% python3 -q
>>> import numpy as np
>>> np.set_printoptions(precision=2, suppress=True, linewidth=200, legacy="1.25")
>>> def tidy(a):
...     return np.round(a, 2) + 0
... 
>>> data = np.load("m.npy")
>>> data
array([[  6.1 ,  -0.86,   0.62,   4.32,  -8.01, -12.97,  -0.86,  -6.11,   0.94,  -0.24,   6.16,  -3.45,   1.98],
       [  5.13,  22.8 ,  -0.36,   4.21,  -9.74,  13.16,  -3.77,   5.11,   1.64,  -2.88, -10.97,   8.3 ,  -2.54],
       [  0.87, -15.94,  -1.94,   1.51, -10.66,  -3.4 ,  -1.91,  -2.58,  -5.27,   5.58,  -3.96,  -6.54,   0.89],
       [  3.2 ,  -2.43,   7.9 ,  -1.91,   9.5 ,   1.56,  -4.2 ,   2.17,   3.32,   8.39,   3.5 ,  -2.25,  -4.41],
       [ -6.46,  -6.64,   0.94,   0.93,  -3.77,   0.44,   1.97,   6.08,  -3.84,  -0.17,   3.66,  -8.55,  -1.3 ],
       [  2.04,  -8.23,   2.12,   1.68,  -5.62, -11.83,   6.05,  -2.39,  -2.77,   7.5 ,  -1.58,   4.05,   1.47],
       [ -2.36,  -0.93,  -0.92,   0.4 ,  17.54,  -0.77,  -2.42,  -2.31,   1.  ,   5.51,   4.46,  -1.01,   0.04],
       [ -5.03,   1.96,  -8.  ,  -3.95,  -5.22,   1.55,  -5.45,   9.17,   2.72,   9.  ,   3.69,  -2.22,   0.04],
       [  0.89,  15.23,   1.23,  -2.74,  10.08,  -5.12,  -4.06,  -5.12,   1.37,  -5.39,  -4.41, -13.59,  -3.26],
       [ -0.18,  -0.32,  -1.61,  -4.37,  -5.77,   4.98,   9.15,   4.34,   0.9 ,  -6.68,   1.12,   1.87,  -0.72]])
>>> left, s = np.linalg.svd(data)
Traceback (most recent call last):
  File "<python-input-5>", line 1, in <module>
    left, s = np.linalg.svd(data)
    ^^^^^^^
ValueError: too many values to unpack (expected 2)
>>> left, s, Vh = np.linalg.svd(data, full_matrices=False)
>>> tidy(s / s[0])
array([1.  , 0.82, 0.61, 0.49, 0.46, 0.36, 0.28, 0.23, 0.18, 0.09])
>>> tidy(np.abs(Vh[0]))
array([0.07, 0.79, 0.02, 0.01, 0.06, 0.42, 0.11, 0.12, 0.13, 0.24, 0.23, 0.16, 0.09])
>>> tidy(left.T @ left)
array([[1., 0., 0., 0., 0., 0., 0., 0., 0., 0.],
       [0., 1., 0., 0., 0., 0., 0., 0., 0., 0.],
       [0., 0., 1., 0., 0., 0., 0., 0., 0., 0.],
       [0., 0., 0., 1., 0., 0., 0., 0., 0., 0.],
       [0., 0., 0., 0., 1., 0., 0., 0., 0., 0.],
       [0., 0., 0., 0., 0., 1., 0., 0., 0., 0.],
       [0., 0., 0., 0., 0., 0., 1., 0., 0., 0.],
       [0., 0., 0., 0., 0., 0., 0., 1., 0., 0.],
       [0., 0., 0., 0., 0., 0., 0., 0., 1., 0.],
       [0., 0., 0., 0., 0., 0., 0., 0., 0., 1.]])
>>> tidy(np.sqrt((s ** 2).sum())), tidy(np.linalg.norm(data))
(67.41, 67.41)
>>> left.shape, s.shape, Vh.shape
((10, 10), (10,), (10, 13))
>>> tidy(left.T @ data @ Vh.T)
array([[40.29,  0.  ,  0.  ,  0.  ,  0.  ,  0.  ,  0.  ,  0.  ,  0.  ,  0.  ],
       [ 0.  , 32.94,  0.  ,  0.  ,  0.  ,  0.  ,  0.  ,  0.  ,  0.  ,  0.  ],
       [ 0.  ,  0.  , 24.47,  0.  ,  0.  ,  0.  ,  0.  ,  0.  ,  0.  ,  0.  ],
       [ 0.  ,  0.  ,  0.  , 19.86,  0.  ,  0.  ,  0.  ,  0.  ,  0.  ,  0.  ],
       [ 0.  ,  0.  ,  0.  ,  0.  , 18.73,  0.  ,  0.  ,  0.  ,  0.  ,  0.  ],
       [ 0.  ,  0.  ,  0.  ,  0.  ,  0.  , 14.31,  0.  ,  0.  ,  0.  ,  0.  ],
       [ 0.  ,  0.  ,  0.  ,  0.  ,  0.  ,  0.  , 11.43,  0.  ,  0.  ,  0.  ],
       [ 0.  ,  0.  ,  0.  ,  0.  ,  0.  ,  0.  ,  0.  ,  9.45,  0.  ,  0.  ],
       [ 0.  ,  0.  ,  0.  ,  0.  ,  0.  ,  0.  ,  0.  ,  0.  ,  7.44,  0.  ],
       [ 0.  ,  0.  ,  0.  ,  0.  ,  0.  ,  0.  ,  0.  ,  0.  ,  0.  ,  3.48]])
>>> tidy(Vh @ Vh.T)
array([[1., 0., 0., 0., 0., 0., 0., 0., 0., 0.],
       [0., 1., 0., 0., 0., 0., 0., 0., 0., 0.],
       [0., 0., 1., 0., 0., 0., 0., 0., 0., 0.],
       [0., 0., 0., 1., 0., 0., 0., 0., 0., 0.],
       [0., 0., 0., 0., 1., 0., 0., 0., 0., 0.],
       [0., 0., 0., 0., 0., 1., 0., 0., 0., 0.],
       [0., 0., 0., 0., 0., 0., 1., 0., 0., 0.],
       [0., 0., 0., 0., 0., 0., 0., 1., 0., 0.],
       [0., 0., 0., 0., 0., 0., 0., 0., 1., 0.],
       [0., 0., 0., 0., 0., 0., 0., 0., 0., 1.]])
>>> (s > 1e-8).sum()
10
>>> u, v = data[8], data[6]
>>> tidy(u @ u)
657.98
>>> pr = (u @ v) / (u @ u) * u
>>> tidy(pr)
array([ 0.2 ,  3.46,  0.28, -0.62,  2.29, -1.16, -0.92, -1.16,  0.31, -1.22, -1.  , -3.09, -0.74])
>>> tidy((v - pr) @ u)
0.0
>>> tidy(np.linalg.norm(u + v) ** 2 + np.linalg.norm(u - v) ** 2)
2074.26
>>> data.shape
(10, 13)
>>> np.abs(data).max()
22.8
>>> np.count_nonzero(data)
130
>>> rng = np.random.default_rng(3108)
>>> ang = rng.uniform(0, 2 * np.pi, 18)
>>> O, _ = np.linalg.qr(np.array([[-0.9, 0.1], [1.5, -0.2], [0.8, 0.2], [0.1, -0.1], [-1.5, 0.5]]))
>>> K = 20 * np.c_[np.cos(ang), np.sin(ang)] @ O.T
>>> tidy(K)
array([[  1.44,  -3.76,  10.56,  -3.8 ,  16.05],
       [  3.32,  -4.  , -16.23,   3.72,  -9.79],
       [ -4.48,   6.  ,  16.73,  -3.42,   7.23],
       [  7.28, -11.21, -14.5 ,   1.66,   2.87],
       [ -5.84,  10.36,  -0.16,   2.3 , -15.92],
       [ -3.22,   3.84,  16.17,  -3.73,   9.98],
       [  3.96,  -5.1 , -16.56,   3.57,  -8.44],
       [ -3.87,   7.5 ,  -5.64,   3.22, -16.93],
       [  6.69, -11.48,  -2.99,  -1.65,  14.55],
       [  7.68, -12.5 ,  -9.38,  -0.07,   9.84],
       [ -2.63,   5.62,  -8.34,   3.58, -16.71],
       [  7.34, -12.25,  -6.32,  -0.88,  12.46],
       [ -5.63,  10.06,  -0.86,   2.43, -16.14],
       [  5.45,  -9.81,   1.4 ,  -2.53,  16.3 ],
       [  7.69, -12.49,  -9.71,   0.03,   9.51],
       [  3.01,  -3.47, -16.02,   3.77, -10.39],
       [ -6.46,   9.57,  16.1 ,  -2.47,   1.18],
       [ -7.67,  12.5 ,   9.26,   0.1 ,  -9.96]])
>>> # null space of dimension 3
>>> tidy(np.trace(np.linalg.pinv(K) @ K))
2.0
>>> np.allclose(K[:-1].T @ np.linalg.lstsq(K[:-1].T, K[-1])[0], K[-1])
True
>>> np.linalg.lstsq(K[:-1].T, K[-1])[2]
2
>>> C = K[[16, 10]].astype(float)
>>> for _ in range(5):
...     idx = np.linalg.norm(K[:, None] - C, axis=-1).argmin(axis=1)
...     C = np.array([K[idx == j].mean(axis=0) for j in range(2)])
... 
>>> idx
array([0, 1, 0, 1, 1, 0, 1, 1, 0, 1, 1, 1, 1, 0, 1, 1, 0, 0])
>>> np.bincount(idx)
array([ 7, 11])
>>> np.abs(C[1] - C[0]).argmax()
2
>>> A = np.load("run3.npy")
>>> A
array([[ 5,  3, -3, -3,  1,  2,  0, -2],
       [ 3,  9, -3, -1, -1,  4,  0,  0],
       [-3, -3,  3,  2,  2, -2,  0,  3],
       [-3, -1,  2,  2,  0, -1,  0,  2],
       [ 1, -1,  2,  0,  6, -1,  0,  4],
       [ 2,  4, -2, -1, -1,  2,  0, -1],
       [ 0,  0,  0,  0,  0,  0,  0,  0],
       [-2,  0,  3,  2,  4, -1,  0,  5]])
>>> # splits into 2 blocks
>>> left, s, Vh = np.linalg.svd(A)
>>> np.argmax(s[:-1] / (s[1:] + 1e-6)) + 1
3
>>> B = left[:, :3] @ np.diag(s[:3]) @ Vh[:3]
>>> np.linalg.matrix_rank(B)
3
>>> tidy(np.linalg.norm(A - B) / np.linalg.norm(A))
0.0
>>> tidy(np.linalg.norm(A - B, 2)), tidy(s[3])
(0.0, 0.0)
>>> evals, evecs = np.linalg.eigh(A)
>>> x = np.array([8, -4, 9, -3, -6, 6, 9, 4])
>>> (np.sign(evecs[:, -1].round(6)) == np.sign(evecs[0, -1].round(6))).astype(int)
array([1, 1, 0, 0, 0, 1, 0, 0])
>>> x @ A @ x
29
>>> tidy(x @ A @ x / (x @ x)), tidy(evals[0]), tidy(evals[-1])
(0.09, 0.0, 16.56)
>>> tidy(evecs * np.abs(evals) @ evecs.T)
array([[ 5.,  3., -3., -3.,  1.,  2.,  0., -2.],
       [ 3.,  9., -3., -1., -1.,  4.,  0.,  0.],
       [-3., -3.,  3.,  2.,  2., -2.,  0.,  3.],
       [-3., -1.,  2.,  2.,  0., -1.,  0.,  2.],
       [ 1., -1.,  2.,  0.,  6., -1.,  0.,  4.],
       [ 2.,  4., -2., -1., -1.,  2.,  0., -1.],
       [ 0.,  0.,  0.,  0.,  0.,  0.,  0.,  0.],
       [-2.,  0.,  3.,  2.,  4., -1.,  0.,  5.]])
>>> J = np.loadtxt("layer18.csv", delimiter=",")
>>> J
array([[ 3.,  0., -2.,  0.,  2.,  2., -1.,  1.,  2.,  2.,  0., -1.,  1.,  1., -2.],
       [ 3.,  0., -3.,  3.,  2.,  3., -1.,  2., -3.,  2.,  1.,  1., -1.,  3., -3.],
       [ 2.,  0., -1., -2., -1., -1., -3.,  3., -3.,  3.,  3.,  1.,  3., -2., -3.],
       [ 0., -2., -1.,  2.,  0.,  1.,  3.,  1.,  3.,  0.,  2.,  0.,  2.,  1.,  0.],
       [-3., -1.,  1., -2., -1., -1., -1., -3.,  1.,  3., -1., -2.,  1.,  0.,  2.],
       [ 0.,  0., -2.,  2.,  1.,  1., -2.,  0.,  0., -3., -3.,  3., -2.,  0., -3.],
       [ 0., -2., -1.,  2.,  0.,  1.,  3.,  1.,  3.,  0.,  2.,  0.,  2.,  1.,  0.],
       [ 0., -1.,  0.,  3.,  3., -3., -2.,  3.,  0.,  2.,  1.,  2.,  2., -2.,  0.],
       [-2., -3.,  0., -2., -2.,  1.,  1.,  1.,  0., -3., -1., -1., -3.,  0., -2.],
       [ 0., -3., -3., -1.,  0., -3., -2.,  1., -3., -3., -2.,  0., -2., -1.,  1.],
       [ 0., -1.,  2., -3.,  3., -3., -1.,  1., -1.,  2.,  0.,  2.,  1., -1., -3.],
       [-3., -1.,  2., -2.,  0., -1.,  1.,  2., -1., -3.,  2.,  1., -1., -3.,  0.]])
>>> # rows 3 and 6 are equal
>>> B = J + rng.integers(-2, 3, (12, 11)) @ rng.integers(-2, 3, (11, 15))
>>> B
array([[  2., -11.,  -1.,  17.,  -6.,   3.,   6.,  -3.,  -2.,  -7., -14.,  -1.,   4., -11.,   0.],
       [  2.,  -6.,  -8.,   7.,  -1.,  -3.,  -1.,   1.,  -5.,   5.,  13.,  -3.,   4.,  -1.,  -8.],
       [ -2.,  -9.,  -2.,   6.,  -3.,   2.,  -1.,  -6.,   0.,  -1., -11.,  -2.,   8., -12.,  -3.],
       [ -1.,   3.,  -1.,   8., -13.,   0.,   4.,  10.,  -7.,   3.,   5.,   0.,  -6.,   4.,   2.],
       [ -3.,  -3.,   5.,  18., -20.,  -3.,  -2.,  -6.,  -9.,   1.,  -9.,  -1.,  -5.,  -2.,   1.],
       [ -4., -17.,  -4.,  10.,   0.,  -8., -10., -17.,   1.,   3.,  -3.,   6.,   5., -11.,  -1.],
       [  1.,  14.,  -2., -10.,   3.,   1.,   4.,  17.,  10.,  -3.,  11.,   5.,   3.,   8.,  -4.],
       [ -5.,   6.,  -2.,  -1.,   2.,  -3.,   4.,   8.,   4.,   3.,  -3.,   2.,  -2.,   1.,   1.],
       [ -2.,   8.,  -1., -14.,   2.,  -6.,   2.,  14.,   2.,   6.,  10.,  -2., -10.,  12.,   1.],
       [-11.,  -1., -11., -12.,  16.,  -8.,  -8.,   5.,  -2.,   8.,   1.,  -1.,  -7.,  -3.,   2.],
       [  2.,   5.,  -3.,  -5.,   5.,  -5.,   2.,  16.,   1.,   3.,   7.,   4.,   2.,   6., -11.],
       [ -3., -12.,   2.,   6.,   2.,  -3.,   3.,  -6.,  -7.,  -6.,   1.,   3.,   0., -11.,   2.]])
>>> tidy(np.linalg.svd(B - J, compute_uv=False))
array([68.  , 39.79, 28.27, 21.59, 17.72, 12.23,  9.74,  9.1 ,  7.43,  4.59,  3.59,  0.  ])
>>> np.linalg.matrix_rank(B - J, tol=1e-8)
11
>>> np.abs(B - J).sum(axis=1)
array([94., 61., 77., 65., 81., 96., 86., 47., 94., 87., 65., 56.])
